>>> import numpy as np
>>> np.set_printoptions(suppress=True, linewidth=120)
>>> def rd(a):
...     return np.round(a, 3) + 0
... 
>>> E = np.load("sample1.npy")
>>> E
array([[ 21,   2,   1,   1,   3,   1],
       [  0, -30,   0,   2,   3,   1],
       [  2,   1,   3,   2,   1,   2],
       [  2,   2,   2,  33,   1,   1],
       [  2,   1,   1,   2,   3,   0],
       [  0,   0,   2,   2,   0,  21]])
>>> rng = np.random.default_rng(892953)
>>> z = rng.permutation(6)
>>> out = E[:, z] * rng.choice([-1, 1], 6)
>>> out
array([[  3,   1,  21,  -1,  -2,   1],
       [  3,   0,   0,  -1,  30,   2],
       [  1,   3,   2,  -2,  -1,   2],
       [  1,   2,   2,  -1,  -2,  33],
       [  3,   1,   2,   0,  -1,   2],
       [  0,   2,   0, -21,   0,   2]])
>>> U, _, vt = np.linalg.svd(E.T @ out)
>>> rd(U @ vt)
array([[ 0.,  0.,  1.,  0.,  0.,  0.],
       [ 0.,  0.,  0.,  0., -1.,  0.],
       [ 0.,  1.,  0.,  0.,  0.,  0.],
       [ 0.,  0.,  0.,  0.,  0.,  1.],
       [ 1.,  0.,  0.,  0.,  0.,  0.],
       [ 0.,  0.,  0., -1.,  0.,  0.]])
>>> J = np.load("mat.npy")
>>> J
array([[3., 0., 2., 0., 0.],
       [0., 3., 0., 0., 2.],
       [2., 0., 3., 0., 0.],
       [0., 0., 0., 3., 0.],
       [0., 2., 0., 0., 3.]])
>>> out = np.array([[0, -2, 3], [-1, -2, -2]])
>>> C = np.kron(out, J)
>>> C.shape
(10, 15)
>>> evals, evecs = np.linalg.eigh(J)
>>> x0 = np.array([3, 1, -5, 1, 4])
>>> x0 @ J @ x0
np.float64(112.0)
>>> rd(evecs * np.sqrt(evals) @ evecs.T)
array([[1.618, 0.   , 0.618, 0.   , 0.   ],
       [0.   , 1.618, 0.   , 0.   , 0.618],
       [0.618, 0.   , 1.618, 0.   , 0.   ],
       [0.   , 0.   , 0.   , 1.732, 0.   ],
       [0.   , 0.618, 0.   , 0.   , 1.618]])
>>> np.abs(J).sum(axis=1).max(), np.abs(evals).max()
(np.float64(5.0), np.float64(5.0))
>>> rd(np.linalg.eigvalsh(J[1:, 1:]))
array([1., 3., 3., 5.])
>>> evals, evecs = np.linalg.eig(J)
>>> rd(np.sort(np.linalg.eigvals(np.linalg.inv(J))))
array([0.2  , 0.2  , 0.333, 1.   , 1.   ])
>>> rd(evals)
array([5., 1., 5., 1., 3.])
>>> rd(np.sort(np.linalg.eigvals(J.T)))
array([1., 1., 3., 5., 5.])
>>> rd(np.sort(np.linalg.eigvals(J @ J)))
array([ 1.,  1.,  9., 25., 25.])
>>> rd(np.prod(evals))
np.float64(75.0)
>>> rd(np.sort(np.linalg.eigvals(J).real))
array([1., 1., 3., 5., 5.])
>>> J @ J
array([[13.,  0., 12.,  0.,  0.],
       [ 0., 13.,  0.,  0., 12.],
       [12.,  0., 13.,  0.,  0.],
       [ 0.,  0.,  0.,  9.,  0.],
       [ 0., 12.,  0.,  0., 13.]])
>>> (J != 0).astype(int)
array([[1, 0, 1, 0, 0],
       [0, 1, 0, 0, 1],
       [1, 0, 1, 0, 0],
       [0, 0, 0, 1, 0],
       [0, 1, 0, 0, 1]])
>>> rd(np.linalg.det(J))
np.float64(75.0)
>>> W0 = np.load("a.npy")
>>> W0
array([[-3, -3, -3],
       [-3, -6, -6],
       [-3, -6, -9]])
>>> W0 - W0[0]
array([[ 0,  0,  0],
       [ 0, -3, -3],
       [ 0, -3, -6]])
>>> np.count_nonzero(W0)
np.int64(9)
>>> W0.sum(axis=1)
array([ -9, -15, -18])
>>> W0.shape
(3, 3)
>>> feats = np.loadtxt("case3.csv", delimiter=",")
>>> rd(feats)
array([[ 1.363, -0.853, -0.047,  0.722, -0.277,  3.301],
       [-2.778,  0.381,  0.992, -1.617,  1.367,  2.462],
       [-1.24 ,  2.94 ,  0.15 ,  2.4  , -0.724,  0.778],
       [-1.64 , -0.464, -1.816, -1.234, -2.572,  0.368],
       [-1.681, -1.455,  2.817,  1.505, -1.645, -1.674]])
>>> x0 = np.array([0, 1, -1, 1, 1, 0])
>>> h = np.maximum(feats @ x0, 0)
>>> rd(h)
array([0.   , 0.   , 4.466, 0.   , 0.   ])
>>> rd(np.maximum(feats @ x0, 0) - np.maximum(-feats @ x0, 0))
array([-0.362, -0.861,  4.466, -2.454, -4.413])
>>> rd(feats * (h > 1e-9)[:, None])
array([[ 0.   ,  0.   ,  0.   ,  0.   ,  0.   ,  0.   ],
       [ 0.   ,  0.   ,  0.   ,  0.   ,  0.   ,  0.   ],
       [-1.24 ,  2.94 ,  0.15 ,  2.4  , -0.724,  0.778],
       [ 0.   ,  0.   ,  0.   ,  0.   ,  0.   ,  0.   ],
       [ 0.   ,  0.   ,  0.   ,  0.   ,  0.   ,  0.   ]])
>>> U, sig, vt = np.linalg.svd(feats, full_matrices=False)
>>> rd(sig)
array([5.   , 4.5  , 4.05 , 3.645, 3.281])
>>> rd(U.T @ U)
array([[1., 0., 0., 0., 0.],
       [0., 1., 0., 0., 0.],
       [0., 0., 1., 0., 0.],
       [0., 0., 0., 1., 0.],
       [0., 0., 0., 0., 1.]])
>>> rd(np.cumsum(sig ** 2) / np.sum(sig ** 2))
array([0.292, 0.528, 0.719, 0.874, 1.   ])
>>> rd(vt @ vt.T)
array([[1., 0., 0., 0., 0.],
       [0., 1., 0., 0., 0.],
       [0., 0., 1., 0., 0.],
       [0., 0., 0., 1., 0.],
       [0., 0., 0., 0., 1.]])
>>> gram = feats.T @ feats
>>> np.allclose(gram, gram.T)
True
>>> rd(np.linalg.svd(feats, compute_uv=False) ** 2)
array([25.   , 20.25 , 16.402, 13.286, 10.762])
>>> m1 = np.load("layer1.npy")
>>> m1
array([[0., 2., 0., 1., 0.],
       [2., 0., 0., 0., 0.],
       [0., 0., 0., 0., 0.],
       [1., 0., 0., 0., 0.],
       [0., 0., 0., 0., 0.]])
>>> U, sig, vt = np.linalg.svd(m1)
>>> evecs = vt[:(sig > 1e-8).sum()]
>>> x0 = m1[1] + 5 * m1[3] + rng.integers(2) * np.eye(5)[2]
>>> x0
array([7., 0., 0., 0., 0.])
>>> rd(np.diag(evecs.T @ evecs))
array([1. , 0.8, 0. , 0.2, 0. ])
>>> np.allclose(evecs.T @ evecs @ x0, x0)
True
>>> rd(np.linalg.norm(x0 - evecs.T @ evecs @ x0))
np.float64(0.0)
>>> rd(evecs.T @ evecs)
array([[1. , 0. , 0. , 0. , 0. ],
       [0. , 0.8, 0. , 0.4, 0. ],
       [0. , 0. , 0. , 0. , 0. ],
       [0. , 0.4, 0. , 0.2, 0. ],
       [0. , 0. , 0. , 0. , 0. ]])
>>> evals, evecs = np.linalg.eigh(m1)
>>> x0 = np.array([-3, 2, 1, 3, 3])
>>> np.abs(m1).sum(axis=1).max(), rd(np.abs(evals).max())
(np.float64(3.0), np.float64(2.236))
>>> rd(evecs * np.abs(evals) @ evecs.T)
array([[2.236, 0.   , 0.   , 0.   , 0.   ],
       [0.   , 1.789, 0.   , 0.894, 0.   ],
       [0.   , 0.   , 0.   , 0.   , 0.   ],
       [0.   , 0.894, 0.   , 0.447, 0.   ],
       [0.   , 0.   , 0.   , 0.   , 0.   ]])
>>> A = np.array([[0, 0, 0], [1, 0, 0], [0, -1, 0], [0, -1, -2]])
>>> z = rng.permutation(3)
>>> out = A[:, z] * rng.choice([-1, 1], 3)
>>> out
array([[ 0,  0,  0],
       [ 1,  0,  0],
       [ 0, -1,  0],
       [ 0, -1,  2]])
>>> U, _, vt = np.linalg.svd(A.T @ out)
>>> z
array([0, 1, 2])
>>> X = np.load("x.npy")
>>> X
array([[ 0.,  0.,  0.,  0.,  4., -2.],
       [ 0.,  0.,  0.,  0.,  5.,  1.],
       [ 0.,  0.,  0.,  0.,  5., -2.],
       [ 0.,  0.,  0.,  0.,  5., -5.],
       [ 4.,  5.,  5.,  5.,  0.,  0.],
       [-2.,  1., -2., -5.,  0.,  0.]])
>>> np.argsort(-np.linalg.norm(X, axis=0).round(6), kind="stable")[:3]
array([4, 3, 5])
>>> np.linalg.matrix_rank(X, rtol=0.1)
np.int64(4)
>>> np.linalg.cond(X) > 100
np.True_
>>> rd(np.linalg.norm(X, 2) / np.linalg.norm(X))
np.float64(0.663)
>>> rk = np.linalg.matrix_rank(X)
>>> rk
np.int64(4)
>>> ns = np.linalg.svd(X)[2][rk:].T
>>> rd(X @ ns)
array([[0., 0.],
       [0., 0.],
       [0., 0.],
       [0., 0.],
       [0., 0.],
       [0., 0.]])
>>> [int(np.linalg.matrix_rank(X[:i])) for i in range(1, len(X) + 1)]
[1, 2, 2, 2, 3, 4]
>>> ns.shape
(6, 2)
>>> [int(np.linalg.matrix_rank(X[:, :j + 1])) for j in range(6)]
[1, 2, 2, 2, 3, 4]
>>> np.allclose(X @ ns, 0)
True
>>> evals, evecs = np.linalg.eigh(X)
>>> x0 = np.array([7, 3, 1, 7, 8, 1])
>>> rd(np.linalg.eigvalsh(X[1:, 1:]))
array([-9.487, -3.873,  0.   ,  3.873,  9.487])
>>> U, sig, vt = np.linalg.svd(X)
>>> evecs = vt[:(sig > 1e-8).sum()]
>>> x0 = X[5] + -2 * X[4] + rng.integers(2) * np.eye(6)[4]
>>> x0
array([-10.,  -9., -12., -15.,   1.,   0.])
>>> rd(np.linalg.norm(x0 - evecs.T @ evecs @ x0))
np.float64(0.0)
>>> rd(evecs.T @ evecs)
array([[ 0.182,  0.164,  0.218,  0.273,  0.   ,  0.   ],
       [ 0.164,  0.801,  0.29 , -0.221,  0.   ,  0.   ],
       [ 0.218,  0.29 ,  0.275,  0.261,  0.   ,  0.   ],
       [ 0.273, -0.221,  0.261,  0.742,  0.   ,  0.   ],
       [ 0.   ,  0.   ,  0.   ,  0.   ,  1.   ,  0.   ],
       [ 0.   ,  0.   ,  0.   ,  0.   ,  0.   ,  1.   ]])
>>> rd(np.diag(evecs.T @ evecs))
array([0.182, 0.801, 0.275, 0.742, 1.   , 1.   ])
>>> M = np.array([[5.0, 0.0, 0.0], [0.0, 5.0, 4.0], [0.0, 4.0, 5.0]])
>>> out = W0[0, 0] * W0[1:] - np.outer(W0[1:, 0], W0[0])
>>> out
array([[ 0,  9,  9],
       [ 0,  9, 18]])
>>> np.flatnonzero(~out.round(6).any(axis=1))
array([], dtype=int64)
>>> W0[:, 0] / W0[0, 0]
array([1., 1., 1.])
>>> evals, evecs = np.linalg.eigh(M)
>>> x0 = np.array([2, 2, 6])
>>> x0 @ M @ x0
np.float64(316.0)
>>> (np.sign(evecs[:, -1].round(6)) == np.sign(evecs[0, -1].round(6))).astype(int)
array([1, 0, 0])
>>> rd(x0 @ M @ x0 / (x0 @ x0)), rd(evals[0]), evals[-1]
(np.float64(7.182), np.float64(1.0), np.float64(9.0))
>>> rd(np.linalg.eigvalsh(M[1:, 1:]))
array([1., 9.])
>>> evals, evecs = np.linalg.eig(M)
>>> evals
array([9., 1., 5.])
>>> np.prod(evals)
np.float64(45.0)
>>> rd(np.sort(np.linalg.eigvals(np.linalg.inv(M))))
array([0.111, 0.2  , 1.   ])
>>> M @ evecs[:, 0] - evals[0] * evecs[:, 0]
array([0., 0., 0.])
>>> rd(np.sort(np.linalg.eigvals(M @ M)))
array([ 1., 25., 81.])
